$ python -q
>>> import numpy as np
>>> np.set_printoptions(precision=3, suppress=True, linewidth=100, floatmode="fixed")
>>> E = np.array([[0, 0, 0],
...     [3, 1, -3],
...     [0, 1, 0],
...     [0, 0, 0],
...     [1, 2, -1],
...     [1, 3, -1],
...     [0, 1, 0],
...     [1, 2, -1],
...     [0, 1, 0],
...     [2, -1, -2],
...     [0, 1, 0]])
>>> x = np.array([-1, 2, 0])
>>> print(E @ x)
[ 0 -1  2  0  3  5  2  3  2 -4  2]
>>> print((E * x).sum(axis=1))
[ 0 -1  2  0  3  5  2  3  2 -4  2]
>>> print(np.linalg.norm(E @ x) <= np.linalg.norm(E, 2) * np.linalg.norm(x) + 1e-9)
True
>>> print(E @ np.eye(3)[1])
[ 0.000  1.000  1.000  0.000  2.000  3.000  1.000  2.000  1.000 -1.000  1.000]
>>> print((E @ x).argmax())
5
>>> print(E @ np.ones(3))
[ 0.000  1.000  1.000  0.000  2.000  3.000  1.000  2.000  1.000 -1.000  1.000]
>>> print(E @ (2 * x))
[ 0 -2  4  0  6 10  4  6  4 -8  4]
>>> left, sv, VT = np.linalg.svd(E)
>>> print(sv)
[6.299 3.915 0.000]
>>> print(np.argmax(sv[:-1] / (sv[1:] + 1e-6)) + 1)
2
>>> Y = left[:, :2] @ np.diag(sv[:2]) @ VT[:2]
>>> print(np.linalg.matrix_rank(Y))
2
>>> print(round(np.linalg.norm(E - Y) / np.linalg.norm(E), 3))
0.0
>>> print(np.linalg.matrix_rank(E, rtol=0.05))
2
>>> r = np.linalg.matrix_rank(E)
>>> print(r)
2
>>> ns = np.linalg.svd(E)[2][r:].T
>>> print(np.round(ns[:, 0] / ns[np.abs(ns[:, 0]).round(6).argmax(), 0], 3) + 0)
[1.000 0.000 1.000]
>>> labels = E[:, 0] > np.median(E[:, 0])
>>> u = E[labels].mean(axis=0) - E[~labels].mean(axis=0)
>>> print(((E - E.mean(axis=0)) @ u > 0).astype(int))
[0 1 0 0 1 1 0 1 0 1 0]
>>> print(labels.astype(int))
[0 1 0 0 1 1 0 1 0 1 0]
>>> G = np.cov(E, rowvar=False)
>>> print(np.argwhere(np.triu(np.abs(np.corrcoef(E.T)) > 0.8, 1)))
[[0 2]]
>>> print(G.round(3) + 0)
[[ 1.018  0.000 -1.018]
 [ 0.000  1.200  0.000]
 [-1.018  0.000  1.018]]
>>> print(np.polyfit(E[:, 0], E[:, 1], 1))
[0.000 1.000]
>>> print(G.shape)
(3, 3)
>>> print(np.round(np.corrcoef(E[:, 0], E[:, 1])[0, 1], 3))
-0.0
>>> print(E.std(axis=0))
[0.962 1.044 0.962]
>>> W0 = np.loadtxt("sample0.csv", delimiter=",")
>>> print(W0)
[[-2.000  1.000  1.000]
 [ 1.000 -2.000  1.000]
 [ 1.000  1.000 -2.000]]
>>> r = np.linalg.matrix_rank(W0)
>>> print(r)
2
>>> ns = np.linalg.svd(W0)[2][r:].T
>>> print(ns @ ns.T)
[[0.333 0.333 0.333]
 [0.333 0.333 0.333]
 [0.333 0.333 0.333]]
>>> print([int(np.linalg.matrix_rank(W0[:i])) for i in range(1, len(W0) + 1)])
[1, 2, 2]
>>> print([int(np.linalg.matrix_rank(W0[:, :j + 1])) for j in range(3)])
[1, 2, 2]
>>> print(np.round(W0 @ ns, 3) + 0)
[[0.000]
 [0.000]
 [0.000]]
>>> print(np.allclose(W0 @ ns, 0))
True
>>> print([round(float(np.linalg.det(W0[:i, :i])), 2) + 0 for i in range(1, 4)])
[-2.0, 3.0, 0.0]
>>> print((W0 @ W0)[0])
[ 6.000 -3.000 -3.000]
>>> print(np.allclose(W0 @ W0.T, W0.T @ W0))
True
>>> print(W0 @ (-1.0) ** np.arange(3))
[-2.000  4.000 -2.000]
>>> ang = np.radians(30)
>>> r_ = np.eye(3)
>>> r_[0, 0] = r_[1, 1] = np.cos(ang)
>>> r_[0, 1], r_[1, 0] = -np.sin(ang), np.sin(ang)
>>> print(r_)
[[ 0.866 -0.500  0.000]
 [ 0.500  0.866  0.000]
 [ 0.000  0.000  1.000]]
>>> Y = W0 @ r_.T
>>> print(round(float(np.linalg.det(r_)), 3), round(np.trace(r_), 3))
1.0 2.732
>>> print(np.allclose(np.linalg.norm(W0, axis=1), np.linalg.norm(Y, axis=1)))
True
>>> mat = np.loadtxt("data.csv", delimiter=",")
>>> print(mat)
[[3.000 0.000 2.000]
 [3.000 0.000 2.000]
 [0.000 1.000 1.000]]
>>> x = np.array([2, 1, -1])
>>> a = np.maximum(mat @ x, 0)
>>> print(np.maximum(mat @ x, 0) - np.maximum(-mat @ x, 0))
[4.000 4.000 0.000]
>>> print(a)
[4.000 4.000 0.000]
>>> print(mat.T @ a)
[24.000  0.000 16.000]
>>> print(np.maximum(mat @ (3 * x), 0))
[12.000 12.000  0.000]
>>> print(np.round(np.trace(np.linalg.pinv(mat) @ mat), 3))
2.0
>>> print(np.allclose(mat[:-1].T @ np.linalg.lstsq(mat[:-1].T, mat[-1])[0], mat[-1]))
False
>>> print(np.abs(np.diag(np.linalg.qr(mat)[1])) > 1e-9)
[ True  True False]
>>> print(np.round(mat @ np.linalg.pinv(mat) @ mat, 3) + 0)
[[3.000 0.000 2.000]
 [3.000 0.000 2.000]
 [0.000 1.000 1.000]]
>>> left, sv, VT = np.linalg.svd(mat)
>>> print(sv.round(3) + 0)
[5.131 1.293 0.000]
>>> print(np.argmax(sv[:-1] / (sv[1:] + 1e-6)) + 1)
2
>>> Y = left[:, :2] @ np.diag(sv[:2]) @ VT[:2]
>>> print(np.linalg.matrix_rank(mat, rtol=0.05))
2
>>> print(round(np.abs(mat - Y).max(), 3))
0.0
>>> print(np.linalg.matrix_rank(Y))
2
>>> print(round(np.linalg.norm(mat, 2) / np.linalg.norm(mat), 3))
0.97
>>> J = np.loadtxt("block12.csv", delimiter=",")
>>> print(J)
[[-0.444  0.837 -0.314  0.065]
 [-0.444 -0.403 -0.294  0.745]
 [ 0.726  0.130 -0.625  0.256]
 [ 0.282  0.347  0.651  0.613]]
>>> Y = J / np.sqrt((J ** 2).mean(axis=1, keepdims=True))
>>> print(np.linalg.matrix_rank(J - J.mean(axis=1, keepdims=True)))
3
>>> print(np.linalg.norm(Y, axis=1))
[2.000 2.000 2.000 2.000]
>>> data = np.load("x.npy")
>>> print(data)
[[2 0 0]
 [0 0 0]
 [0 0 0]
 [0 0 0]]
>>> left, sv, VT = np.linalg.svd(data)
>>> print(np.argmax(sv[:-1] / (sv[1:] + 1e-6)) + 1)
1
>>> Y = left[:, :1] @ np.diag(sv[:1]) @ VT[:1]
>>> print(np.linalg.matrix_rank(data, rtol=0.05))
1
>>> print(round(float(np.linalg.norm(data - Y) / np.linalg.norm(data)), 3))
0.0
>>> print(np.round(np.linalg.norm(data - Y, 2), 3), sv[1])
0.0 0.0
>>> M = np.array([[8, -1], [1, 3]])
>>> print(M)
[[ 8 -1]
 [ 1  3]]
>>> Y = np.array([[1, 0], [0, 2]])
>>> C = np.kron(Y, M)
>>> print(np.linalg.matrix_rank(C))
4
>>> print(np.round(np.linalg.norm(C, 2), 3), np.round(np.linalg.norm(Y, 2) * np.linalg.norm(M, 2), 3))
16.18 16.18
>>> print((M - M.T) / 2)
[[ 0.000 -1.000]
 [ 1.000  0.000]]
>>> print(np.round(np.linalg.det(M), 3))
25.0
>>> print((M + M.T) / 2)
[[8.000 0.000]
 [0.000 3.000]]
>>> print(round(np.abs(np.linalg.eigvals(M)).max(), 3))
7.791
>>> X = np.load("arr.npy")
>>> print(X)
[[ 0 -2  1  0]
 [ 0  0  3 -2]
 [ 0  0  1  0]
 [ 0  0  0  0]]
>>> print(round(float(np.trace(np.linalg.pinv(X) @ X)), 3))
3.0
>>> print(np.abs(np.diag(np.linalg.qr(X)[1])) > 1e-9)
[False False  True False]
>>> print(np.round(X @ np.linalg.pinv(X) @ X, 3) + 0)
[[ 0.000 -2.000  1.000  0.000]
 [ 0.000  0.000  3.000 -2.000]
 [ 0.000  0.000  1.000  0.000]
 [ 0.000  0.000  0.000  0.000]]
>>> def softmax(z):
...     e = np.exp(z - z.max(axis=-1, keepdims=True))
...     return e / e.sum(axis=-1, keepdims=True)
... 
>>> print(softmax(X[0]))
[0.206 0.028 0.560 0.206]
>>> print(np.round(softmax(10 * X[0]), 3) + 0)
[0.000 0.000 1.000 0.000]
>>> print(softmax(X).sum(axis=1))
[1.000 1.000 1.000 1.000]
>>> att = X @ X.T / np.sqrt(4)
>>> print(softmax(att + np.triu(np.full(att.shape, -np.inf), 1)))
[[1.000 0.000 0.000 0.000]
 [0.007 0.993 0.000 0.000]
 [0.212 0.576 0.212 0.000]
 [0.250 0.250 0.250 0.250]]
>>> print(softmax(att))
[[0.631 0.232 0.085 0.052]
 [0.007 0.985 0.007 0.001]
 [0.188 0.510 0.188 0.114]
 [0.250 0.250 0.250 0.250]]
>>> print(softmax(att)[0] @ X)
[ 0.000 -1.262  1.412 -0.464]
>>> x = np.array([5, 5, 4, 2])
>>> a = np.maximum(X @ x, 0)
>>> print(np.tanh(X @ x))
[-1.000  1.000  0.999  0.000]
>>> print(np.maximum(X @ (3 * x), 0))
[ 0 24 12  0]
>>> print(np.flatnonzero(a > 1e-9))
[1 2]
>>> left, sv, VT = np.linalg.svd(X)
>>> print(np.argmax(sv[:-1] / (sv[1:] + 1e-6)) + 1)
3
>>> print(sv)
[3.838 2.000 0.521 0.000]
>>> Y = left[:, :3] @ np.diag(sv[:3]) @ VT[:3]
>>> print(round(np.linalg.norm(X - Y) / np.linalg.norm(X), 3))
0.0
>>> print(np.linalg.matrix_rank(X, rtol=0.05))
3
>>> print(Y.round(3) + 0)
[[ 0.000 -2.000  1.000  0.000]
 [ 0.000  0.000  3.000 -2.000]
 [ 0.000  0.000  1.000  0.000]
 [ 0.000  0.000  0.000  0.000]]
>>> F = np.array([[-3, -1, 0], [2, -3, 3], [-1, 2, -3]])
>>> W1 = np.array([[2, 2], [2, 1], [-2, -2]])
>>> coef = np.array([-1, -5])
>>> act = np.maximum(F @ W1 + coef, 0)
>>> print((act > 0).mean(axis=0))
[0.333 0.333]
>>> print(act)
[[0 0]
 [0 0]
 [7 1]]
>>> print((act > 0).astype(int))
[[0 0]
 [0 0]
 [1 1]]
>>> C = np.array([[1, 3, -3], [-3, 0, 3]])
>>> print((act @ C).round(6).argmax(axis=1))
[0 0 1]
